% python3 -q
>>> import numpy as np
>>> from numpy import linalg as LA
>>> np.set_printoptions(precision=1, suppress=True, linewidth=160, sign=" ")
>>> def rd(a):
...     return np.round(a, 1) + 0
... 
>>> m1 = np.loadtxt("run6.csv", delimiter=",")
>>> rd(m1)
array([[-4.8, -0.7, -0.4, -1.1],
       [ 2.3,  3.9, -2.1,  0.5],
       [ 4. ,  2.7, -1.1,  0.9],
       [ 4.1,  2.5, -0.9,  0.9],
       [-4.8, -1. , -0.2, -1.1],
       [ 2.1, -3.6,  2.7,  0.5],
       [-4.8, -0.5, -0.5, -1.1],
       [-3.6,  2.5, -2.2, -0.8],
       [ 2.1,  4. , -2.2,  0.4],
       [-4.6, -1.5,  0.2, -1. ],
       [ 2.6, -3.3,  2.6,  0.6],
       [-3.9,  2.1, -2. , -0.9],
       [ 1.8,  4. , -2.3,  0.4],
       [ 2. ,  4. , -2.3,  0.4],
       [-4.2, -2.5,  0.9, -0.9],
       [ 3.7, -2.4,  2.2,  0.8],
       [ 0. ,  4.2, -2.7,  0. ]])
>>> # null space of dimension 2
>>> cen = m1 - m1.mean(axis=0)
>>> V = LA.svd(cen)[2][:2]
>>> A2 = cen - cen @ V.T @ V
>>> print(rd((cen @ V.T).std(axis=0)))
[ 3.8  3.1]
>>> LA.norm(A2, axis=1).round(6).argmax()
np.int64(0)
>>> rd(np.diag(V.T @ V))
array([ 0.9,  0.7,  0.3,  0. ])
>>> cen = m1 - m1.mean(axis=0)
>>> left, sig, Vt = LA.svd(cen, full_matrices=False)
>>> rd(sig)
array([ 15.5,  12.7,   0. ,   0. ])
>>> np.abs(Vt[0]).argmax()
np.int64(0)
>>> A2 = m1 / np.sqrt((m1 ** 2).mean(axis=1, keepdims=True))
>>> LA.matrix_rank(m1 - m1.mean(axis=1, keepdims=True))
np.int64(2)
>>> rd(LA.norm(A2, axis=1))
array([ 2.,  2.,  2.,  2.,  2.,  2.,  2.,  2.,  2.,  2.,  2.,  2.,  2.,  2.,  2.,  2.,  2.])
>>> LA.matrix_rank(A2) == LA.matrix_rank(m1)
np.True_
>>> rd(m1 - m1.mean(axis=1, keepdims=True))
array([[-3.1,  1.1,  1.4,  0.7],
       [ 1.2,  2.7, -3.2, -0.6],
       [ 2.4,  1.1, -2.7, -0.7],
       [ 2.5,  0.9, -2.6, -0.7],
       [-3. ,  0.8,  1.6,  0.7],
       [ 1.7, -4. ,  2.3,  0.1],
       [-3.1,  1.3,  1.2,  0.6],
       [-2.6,  3.6, -1.2,  0.2],
       [ 1. ,  2.9, -3.3, -0.6],
       [-2.9,  0.3,  1.9,  0.7],
       [ 2. , -3.9,  2. ,  0. ],
       [-2.8,  3.3, -0.8,  0.3],
       [ 0.8,  3.1, -3.3, -0.6],
       [ 0.9,  3. , -3.3, -0.6],
       [-2.5, -0.8,  2.5,  0.7],
       [ 2.6, -3.5,  1.1, -0.2],
       [-0.3,  3.8, -3.1, -0.4]])
>>> rank = LA.matrix_rank(m1)
>>> rank
np.int64(2)
>>> ns = LA.svd(m1)[2][rank:].T
>>> print([int(LA.matrix_rank(m1[:i])) for i in range(1, len(m1) + 1)])
[1, 2, 2, 2, 2, 2, 2, 2, 2, 2, 2, 2, 2, 2, 2, 2, 2]
>>> np.allclose(m1 @ ns, 0)
True
>>> print(ns.shape)
(4, 2)
>>> LA.matrix_rank(m1.T @ m1), LA.matrix_rank(m1 @ m1.T)
(np.int64(2), np.int64(2))
>>> [int(LA.matrix_rank(m1[:, :j + 1])) for j in range(4)]
[1, 2, 2, 2]
>>> print([int(LA.matrix_rank(np.delete(m1, i, axis=0))) for i in range(17)])
[2, 2, 2, 2, 2, 2, 2, 2, 2, 2, 2, 2, 2, 2, 2, 2, 2]
>>> K, _ = LA.qr(np.array([[0.1, 1.4, 0.3, 0.2],
...     [0.9, -0.3, 0.1, 0.3],
...     [1.6, 0.4, 1.4, 0.3],
...     [0.6, 0.9, 0.1, -0.2]]))
>>> rd(K)
array([[-0.1,  0.8, -0.1, -0.5],
       [-0.5, -0.3,  0.6, -0.6],
       [-0.8,  0. , -0.5,  0.1],
       [-0.3,  0.4,  0.6,  0.6]])
>>> # columns are unit length and at right angles
>>> f, r1 = K[0], K[2]
>>> f @ f
np.float64(1.0)
>>> rd(f @ r1)
np.float64(0.0)
>>> p = (f @ r1) / (f @ f) * f
>>> print(rd((r1 - p) @ f))
0.0
>>> rd(LA.norm(f + r1) ** 2 + LA.norm(f - r1) ** 2)
np.float64(4.0)
>>> print(rd(r1 - p))
[-0.8  0.  -0.5  0.1]
>>> print(LA.matrix_rank(np.outer(f, r1)))
1
>>> print(rd(p))
[ 0.  0.  0.  0.]
>>> rng = np.random.default_rng(269)
>>> labels = rng.permutation(4)
>>> labels
array([ 3,  1,  2,  0])
>>> A2 = K[labels][:, labels]
>>> rd(LA.det(A2)), rd(LA.det(K[labels]))
(np.float64(-1.0), np.float64(1.0))
>>> rd(np.sort(np.abs(LA.eigvals(A2))))
array([ 1.,  1.,  1.,  1.])
>>> x0 = np.array([1, -3, 1, -1])
>>> rd(LA.det(K))
np.float64(-1.0)
>>> rd(LA.inv(K))
array([[-0.1, -0.5, -0.8, -0.3],
       [ 0.8, -0.3,  0. ,  0.4],
       [-0.1,  0.6, -0.5,  0.6],
       [-0.5, -0.6,  0.1,  0.6]])
>>> [p for p in range(1, 25) if np.allclose(LA.matrix_power(K, p), np.eye(4))]
[]
>>> rd(np.abs(LA.eigvals(K)))
array([ 1.,  1.,  1.,  1.])
>>> print(rd(LA.norm(x0)), rd(LA.norm(K @ x0)))
3.5 3.5
>>> rd(K.T @ (K @ x0))
array([ 1., -3.,  1., -1.])
